$ ipython --no-banner

In [1]: import numpy as np

In [2]: np.set_printoptions(precision=4, suppress=True, linewidth=120)

In [3]: out = np.array([[1, 1], [1, -1]])

In [4]: rng = np.random.default_rng(397)

In [5]: J = np.kron(out, np.kron(out, out))[rng.permutation(8)][:6]

In [6]: J
Out[6]: 
array([[ 1, -1, -1,  1, -1,  1,  1, -1],
       [ 1,  1, -1, -1, -1, -1,  1,  1],
       [ 1, -1,  1, -1,  1, -1,  1, -1],
       [ 1, -1, -1,  1,  1, -1, -1,  1],
       [ 1,  1,  1,  1,  1,  1,  1,  1],
       [ 1, -1,  1, -1, -1,  1, -1,  1]])

In [7]: out = J + rng.integers(-2, 3, (6, 2)) @ rng.integers(-2, 3, (2, 8))

In [8]: out
Out[8]: 
array([[-1, -2, -1,  3, -1,  1, -1,  0],
       [ 7,  6,  1, -7, -3, -1,  3, -2],
       [ 1, -2,  0, -1,  2, -1,  3, -1],
       [-7, -7, -3,  9,  3, -1, -5,  5],
       [ 1,  1,  1,  1,  1,  1,  1,  1],
       [ 5,  1,  1, -5, -1,  1,  3, -1]])

In [9]: np.round(np.linalg.svd(out - J, compute_uv=False), 4) + 0
Out[9]: array([19.5384,  4.1536,  0.    ,  0.    ,  0.    ,  0.    ])

In [10]: feats = np.array([[-2.4, 0.5, -0.1, 0.4, -1.8, 0.7, -2.9],
    ...:     [-1.9, -1.0, 0.6, 0.2, -2.1, 1.3, -1.7],
    ...:     [0.7, 0.2, 0.1, 0.5, -1.5, -0.1, -0.5],
    ...:     [0.6, -0.1, -0.7, 1.0, -2.7, 0.7, -0.3],
    ...:     [-0.2, 0.0, 0.5, -0.6, 2.4, -0.5, -0.1],
    ...:     [-1.1, 1.1, 1.8, -1.0, 5.4, -0.2, -1.6],
    ...:     [-0.9, -1.0, -0.3, -1.0, 3.0, 0.1, 1.3],
    ...:     [0.3, 1.2, 0.6, 0.4, -3.3, 0.5, -0.1]])

In [11]: out = feats / np.linalg.norm(feats, axis=1, keepdims=True)

In [12]: C2 = out @ out.T

In [13]: (np.abs(C2) > 0.9).astype(int)
Out[13]: 
array([[1, 0, 0, 0, 0, 0, 0, 0],
       [0, 1, 0, 0, 0, 0, 0, 0],
       [0, 0, 1, 0, 0, 0, 1, 0],
       [0, 0, 0, 1, 1, 0, 0, 0],
       [0, 0, 0, 1, 1, 1, 0, 0],
       [0, 0, 0, 0, 1, 1, 0, 0],
       [0, 0, 1, 0, 0, 0, 1, 0],
       [0, 0, 0, 0, 0, 0, 0, 1]])

In [14]: print(round(np.degrees(np.arccos(np.clip(C2[0, 1], -1, 1))), 4))
31.1907

In [15]: out = np.array([[1, -3], [-3, -1], [2, 3], [-1, 1], [2, -1], [-2, 3]])

In [16]: basis = np.array([[3, 2, 4, 2, 5], [0, 0, 3, 3, 0]])

In [17]: m1 = out @ basis

In [18]: m1
Out[18]: 
array([[  3,   2,  -5,  -7,   5],
       [ -9,  -6, -15,  -9, -15],
       [  6,   4,  17,  13,  10],
       [ -3,  -2,  -1,   1,  -5],
       [  6,   4,   5,   1,  10],
       [ -6,  -4,   1,   5, -10]])

In [19]: U, sig, vt = np.linalg.svd(m1)

In [20]: vecs = vt[:(sig > 1e-8).sum()]

In [21]: x0 = m1[4] + -1 * m1[0] + rng.integers(2) * np.eye(5)[1]

In [22]: x0
Out[22]: array([ 3.,  3., 10.,  8.,  5.])

In [23]: print(round(float(np.linalg.norm(x0 - vecs.T @ vecs @ x0)), 4))
0.9487

In [24]: print(np.diag(vecs.T @ vecs))
[0.225 0.1   0.525 0.525 0.625]

In [25]: E = np.load("dump.npy")

In [26]: E
Out[26]: 
array([[6., 1., 1., 1., 1., 1., 1., 1., 1.],
       [1., 6., 1., 1., 1., 1., 1., 1., 1.],
       [1., 1., 6., 1., 1., 1., 1., 1., 1.],
       [1., 1., 1., 6., 1., 1., 1., 1., 1.],
       [1., 1., 1., 1., 6., 1., 1., 1., 1.],
       [1., 1., 1., 1., 1., 6., 1., 1., 1.],
       [1., 1., 1., 1., 1., 1., 6., 1., 1.],
       [1., 1., 1., 1., 1., 1., 1., 6., 1.],
       [1., 1., 1., 1., 1., 1., 1., 1., 6.]])

In [27]: E @ (-1.0) ** np.arange(9)
Out[27]: array([ 6., -4.,  6., -4.,  6., -4.,  6., -4.,  6.])

In [28]: np.sort(np.abs(np.fft.fft(E[0]))), np.sort(np.linalg.svd(E, compute_uv=False))
Out[28]: 
(array([ 5.,  5.,  5.,  5.,  5.,  5.,  5.,  5., 14.]),
 array([ 5.,  5.,  5.,  5.,  5.,  5.,  5.,  5., 14.]))

In [29]: E @ np.ones(9)
Out[29]: array([14., 14., 14., 14., 14., 14., 14., 14., 14.])

In [30]: print((E @ E)[0])
[44. 19. 19. 19. 19. 19. 19. 19. 19.]

In [31]: print(np.fft.fft(E[0]))
[14.+0.j  5.+0.j  5.+0.j  5.+0.j  5.+0.j  5.+0.j  5.+0.j  5.+0.j  5.+0.j]

In [32]: np.allclose(E @ E.T, E.T @ E)
Out[32]: True

In [33]: evals, vecs = np.linalg.eigh(E)

In [34]: np.round(vecs.T @ vecs, 4) + 0
Out[34]: 
array([[1., 0., 0., 0., 0., 0., 0., 0., 0.],
       [0., 1., 0., 0., 0., 0., 0., 0., 0.],
       [0., 0., 1., 0., 0., 0., 0., 0., 0.],
       [0., 0., 0., 1., 0., 0., 0., 0., 0.],
       [0., 0., 0., 0., 1., 0., 0., 0., 0.],
       [0., 0., 0., 0., 0., 1., 0., 0., 0.],
       [0., 0., 0., 0., 0., 0., 1., 0., 0.],
       [0., 0., 0., 0., 0., 0., 0., 1., 0.],
       [0., 0., 0., 0., 0., 0., 0., 0., 1.]])

In [35]: np.unique(evals.round(6) + 0, return_counts=True)[1]
Out[35]: array([8, 1])

In [36]: np.linalg.svd(E, compute_uv=False)
Out[36]: array([14.,  5.,  5.,  5.,  5.,  5.,  5.,  5.,  5.])

In [37]: np.round(vecs.T @ E @ vecs, 4) + 0
Out[37]: 
array([[ 5.,  0.,  0.,  0.,  0.,  0.,  0.,  0.,  0.],
       [ 0.,  5.,  0.,  0.,  0.,  0.,  0.,  0.,  0.],
       [ 0.,  0.,  5.,  0.,  0.,  0.,  0.,  0.,  0.],
       [ 0.,  0.,  0.,  5.,  0.,  0.,  0.,  0.,  0.],
       [ 0.,  0.,  0.,  0.,  5.,  0.,  0.,  0.,  0.],
       [ 0.,  0.,  0.,  0.,  0.,  5.,  0.,  0.,  0.],
       [ 0.,  0.,  0.,  0.,  0.,  0.,  5.,  0.,  0.],
       [ 0.,  0.,  0.,  0.,  0.,  0.,  0.,  5.,  0.],
       [ 0.,  0.,  0.,  0.,  0.,  0.,  0.,  0., 14.]])

In [38]: round(float(evals.sum()), 4), np.trace(E)
Out[38]: (54.0, np.float64(54.0))

In [39]: evals
Out[39]: array([ 5.,  5.,  5.,  5.,  5.,  5.,  5.,  5., 14.])

In [40]: lab = rng.permutation(9)

In [41]: lab
Out[41]: array([2, 3, 5, 0, 1, 8, 6, 7, 4])

In [42]: out = E[lab][:, lab]

In [43]: np.sort(np.abs(np.linalg.eigvals(out)))
Out[43]: array([ 5.,  5.,  5.,  5.,  5.,  5.,  5.,  5., 14.])

In [44]: np.trace(out)
Out[44]: np.float64(54.0)

In [45]: np.allclose(out, E)
Out[45]: True

In [46]: out
Out[46]: 
array([[6., 1., 1., 1., 1., 1., 1., 1., 1.],
       [1., 6., 1., 1., 1., 1., 1., 1., 1.],
       [1., 1., 6., 1., 1., 1., 1., 1., 1.],
       [1., 1., 1., 6., 1., 1., 1., 1., 1.],
       [1., 1., 1., 1., 6., 1., 1., 1., 1.],
       [1., 1., 1., 1., 1., 6., 1., 1., 1.],
       [1., 1., 1., 1., 1., 1., 6., 1., 1.],
       [1., 1., 1., 1., 1., 1., 1., 6., 1.],
       [1., 1., 1., 1., 1., 1., 1., 1., 6.]])

In [47]: out = np.linalg.invert(E)
Traceback (most recent call last):
  Cell In[47], line 1
    out = np.linalg.invert(E)
AttributeError: module 'numpy.linalg' has no attribute 'invert'


In [48]: out = np.linalg.inv(E)

In [49]: np.round(np.linalg.slogdet(E)[0], 4)
Out[49]: np.float64(1.0)

In [50]: round(float(np.linalg.det(E) * np.linalg.det(out)), 4)
Out[50]: 1.0

In [51]: (np.abs(out) > 1e-9).astype(int)
Out[51]: 
array([[1, 1, 1, 1, 1, 1, 1, 1, 1],
       [1, 1, 1, 1, 1, 1, 1, 1, 1],
       [1, 1, 1, 1, 1, 1, 1, 1, 1],
       [1, 1, 1, 1, 1, 1, 1, 1, 1],
       [1, 1, 1, 1, 1, 1, 1, 1, 1],
       [1, 1, 1, 1, 1, 1, 1, 1, 1],
       [1, 1, 1, 1, 1, 1, 1, 1, 1],
       [1, 1, 1, 1, 1, 1, 1, 1, 1],
       [1, 1, 1, 1, 1, 1, 1, 1, 1]])

In [52]: np.round(E @ out, 4) + 0
Out[52]: 
array([[1., 0., 0., 0., 0., 0., 0., 0., 0.],
       [0., 1., 0., 0., 0., 0., 0., 0., 0.],
       [0., 0., 1., 0., 0., 0., 0., 0., 0.],
       [0., 0., 0., 1., 0., 0., 0., 0., 0.],
       [0., 0., 0., 0., 1., 0., 0., 0., 0.],
       [0., 0., 0., 0., 0., 1., 0., 0., 0.],
       [0., 0., 0., 0., 0., 0., 1., 0., 0.],
       [0., 0., 0., 0., 0., 0., 0., 1., 0.],
       [0., 0., 0., 0., 0., 0., 0., 0., 1.]])

In [53]: A = np.load("arr.npy")

In [54]: A
Out[54]: 
array([[ -8.4748,   8.864 ,  11.1614,  14.9014,  10.5051,  13.8783,  26.6133, -24.9982],
       [-11.0675,  10.9066,   9.4132,  13.0454,   9.3334,  16.3739,  24.8565, -26.2872],
       [-10.1117,  11.8393,   9.6842,  15.0153,   9.4358,  14.7284,  26.349 , -24.5943],
       [-10.3323,   7.7047,  10.6521,  15.4684,   8.6458,  13.3838,  25.1368, -23.7671],
       [ -9.067 ,   9.1875,  11.1574,  16.2565,  10.716 ,  14.2663,  24.0683, -25.223 ],
       [-12.9365,   9.5019,   9.0998,  15.9185,   8.0573,  14.5082,  26.7497, -24.081 ],
       [ -9.7284,  10.6267,  11.6147,  15.4845,   9.618 ,  15.5713,  26.2446, -22.9218],
       [ -8.7947,  11.5114,   9.9023,  14.167 ,   9.6492,  14.3761,  22.8492, -23.8618],
       [ -9.5338,   9.6842,  10.2716,  15.4921,   9.9732,  15.3055,  24.2127, -24.266 ],
       [-12.344 ,  10.8659,   7.2823,  13.1323,  10.7942,  15.9348,  24.8802, -24.7774],
       [-11.3465,   9.7174,  10.3028,  15.7947,   9.4106,  17.4067,  24.3648, -24.7012],
       [ -8.5691,  10.1887,   9.6133,  13.5632,  10.3099,  16.1314,  25.4807, -24.0911],
       [-11.9441,   9.0794,  10.02  ,  14.7867,  10.2597,  16.1865,  24.9917, -24.8762],
       [ -9.972 ,   8.8428,   8.0072,  14.608 ,  11.6733,  16.1615,  23.9159, -24.9651],
       [ -8.0265,   9.3933,   9.8148,  15.7202,   8.9816,  16.1403,  23.8781, -25.6696],
       [-10.7601,  10.113 ,   7.8608,  14.7921,  11.399 ,  15.6051,  24.665 , -26.6561],
       [ -9.52  ,   9.7103,  10.9948,  13.5459,   8.9379,  16.1005,  24.3608, -24.1447],
       [-12.3969,   9.5371,   9.7612,  15.609 ,  12.0598,  15.0259,  23.3417, -24.5316],
       [ -9.7961,  11.4381,   8.4926,  15.0635,   9.2895,  14.455 ,  25.8674, -25.0067],
       [ -8.332 ,  11.5588,  11.2274,  16.0839,  10.755 ,  14.1587,  24.1723, -24.4948],
       [ -9.0198,   9.3628,   9.5997,  13.5647,   9.7349,  14.16  ,  25.0837, -25.1968],
       [-10.213 ,   8.6636,   9.4462,  14.5377,   9.3342,  15.94  ,  23.4453, -26.9444],
       [-10.4746,   9.6175,  10.148 ,  14.2213,   8.3356,  15.6418,  24.1341, -26.2711],
       [ -9.7997,   9.5376,  10.462 ,  16.7489,   8.5025,  15.3141,  25.1513, -24.8617],
       [-10.5366,  10.0979,   9.4877,  13.938 ,   9.6602,  13.0635,  24.5983, -26.1666]])

In [55]: out = np.c_[A[:, :4] @ np.array([[8, 2, 9, 0], [4, 7, 1, 9], [4, 1, 1, 6], [5, 2, 9, 8]]), np.array([0, 0, 0, 1, 2, 0, 2, 2, 1, 2, 1, 0, 2, 0, 2, 1, 0, 2, 2, 1, 1, 0, 2, 1, 2])]

In [56]: out
Out[56]: 
array([[ 86.8102,  86.0626,  77.8648, 265.9556,   0.    ],
       [ 57.9662,  89.7152,  38.1209, 259.0018,   0.    ],
       [ 80.2769, 102.3665,  65.6559, 284.7813,   0.    ],
       [ 68.1108,  74.8572,  64.5817, 257.0021,   1.    ],
       [ 90.1261,  89.8489,  85.0504, 279.6839,   2.    ],
       [ 50.5073,  81.5771,  45.4397, 267.4639,   0.    ],
       [ 88.5609,  97.5138,  74.0463, 289.2045,   2.    ],
       [ 86.1322, 101.2267,  69.7644, 276.3524,   2.    ],
       [ 81.0133,  89.9776,  73.5805, 272.7242,   1.    ],
       [ 39.5023,  84.9202,  25.2429, 246.5453,   2.    ],
       [ 68.2823,  87.221 ,  60.054 , 275.631 ,   1.    ],
       [ 78.4712,  90.9224,  64.7489, 257.8837,   0.    ],
       [ 54.7783,  79.261 ,  44.6828, 260.1282,   2.    ],
       [ 60.664 ,  79.1788,  58.574 , 244.4924,   0.    ],
       [ 91.2214,  90.9553,  88.4514, 269.1901,   2.    ],
       [ 59.7749,  86.7158,  54.2618, 256.5186,   1.    ],
       [ 74.3899,  87.0187,  56.9382, 261.7287,   0.    ],
       [ 56.063 ,  82.9451,  48.2072, 269.2731,   2.    ],
       [ 76.6715,  99.0941,  67.3373, 274.4065,   2.    ],
       [104.9083, 107.6428,  92.5533, 300.0648,   1.    ],
       [ 71.5151,  84.2291,  59.8666, 250.381 ,   1.    ],
       [ 63.4237,  78.7408,  57.0321, 250.9512,   0.    ],
       [ 66.3717,  84.9639,  53.4858, 261.2159,   2.    ],
       [ 85.3453,  91.1236,  82.5424, 282.6016,   1.    ],
       [ 63.7396,  86.9758,  50.1982, 259.3113,   2.    ]])

In [57]: np.round(np.linalg.lstsq(A, out[:, 0])[0], 4) + 0
Out[57]: array([8., 4., 4., 5., 0., 0., 0., 0.])

In [58]: np.linalg.norm(np.linalg.qr(A)[0].T @ out, axis=0) ** 2 / ((out ** 2).sum(axis=0) + 1e-12)
Out[58]: array([1.    , 1.    , 1.    , 1.    , 0.7109])

In [59]: np.linalg.matrix_rank(out)
Out[59]: np.int64(5)
